$ ipython --no-banner

In [1]: import numpy as np

In [2]: import numpy.linalg as la

In [3]: np.set_printoptions(precision=2, suppress=True, linewidth=120)

In [4]: rd = lambda a: np.round(a, 2) + 0

In [5]: data = np.load("x.npy")

In [6]: data
Out[6]: 
array([[ 0,  0, -2],
       [ 1,  1, -1],
       [ 2,  2,  0]])

In [7]: P = np.triu(np.array([[0, 0, 1], [0, 0, 0], [1, 0, 3]]), 1) + np.eye(3)

In [8]: M2 = P @ data @ la.inv(P)

In [9]: rd(la.det(M2))
Out[9]: np.float64(0.0)

In [10]: np.trace(M2), np.trace(data)
Out[10]: (np.float64(1.0), np.int64(1))

In [11]: print(P @ data - data @ P)
[[ 2.  2.  0.]
 [ 0.  0. -1.]
 [ 0.  0. -2.]]

In [12]: r0 = np.array([-9, -7, -8])

In [13]: print(np.polyval(r0, data[2]))
[-58 -58  -8]

In [14]: np.convolve(data[2], r0)
Out[14]: array([-18, -32, -30, -16,   0])

In [15]: M2 = np.array([[-3, -2, 1, 2, -1], [-2, -1, 3, -1, 2], [2, -3, -2, 2, -3]])

In [16]: m1 = M2.T @ M2

In [17]: m1
Out[17]: 
array([[ 17,   2, -13,   0,  -7],
       [  2,  14,   1,  -9,   9],
       [-13,   1,  14,  -5,  11],
       [  0,  -9,  -5,   9, -10],
       [ -7,   9,  11, -10,  14]])

In [18]: # symmetric, so the eigenvalues are real

In [19]: evals, evecs = la.eigh(m1)

In [20]: x = np.array([-1, -2, 3, 0, 1])

In [21]: rd(la.eigvalsh(m1[1:, 1:]))
Out[21]: array([ 0.  ,  1.22, 13.78, 35.99])

In [22]: rd(evecs * np.abs(evals) @ evecs.T)
Out[22]: 
array([[ 17.,   2., -13.,   0.,  -7.],
       [  2.,  14.,   1.,  -9.,   9.],
       [-13.,   1.,  14.,  -5.,  11.],
       [  0.,  -9.,  -5.,   9., -10.],
       [ -7.,   9.,  11., -10.,  14.]])

In [23]: (np.sign(evecs[:, -1].round(6)) == np.sign(evecs[0, -1].round(6))).astype(int)
Out[23]: array([1, 0, 0, 1, 0])

In [24]: r0 = np.array([-3, 3, -1])

In [25]: np.correlate(m1[0], m1[4], "full")
Out[25]: array([ 238, -142,  -15,  305, -342,  -61,   14,  -63,   49])

In [26]: np.cross(m1[0, :3], m1[4, :3])
Out[26]: array([139, -96, 167])

In [27]: np.array([np.convolve(row, r0, "same") for row in m1])
Out[27]: 
array([[ 45,  28, -41,  34, -21],
       [-36,  37,  16, -55,  36],
       [-42, -26,  56, -62,  38],
       [ 27, -12, -33,  62, -39],
       [-48,   1,  54, -83,  52]])

In [28]: np.convolve(m1[0], r0)
Out[28]: array([-51,  45,  28, -41,  34, -21,   7])
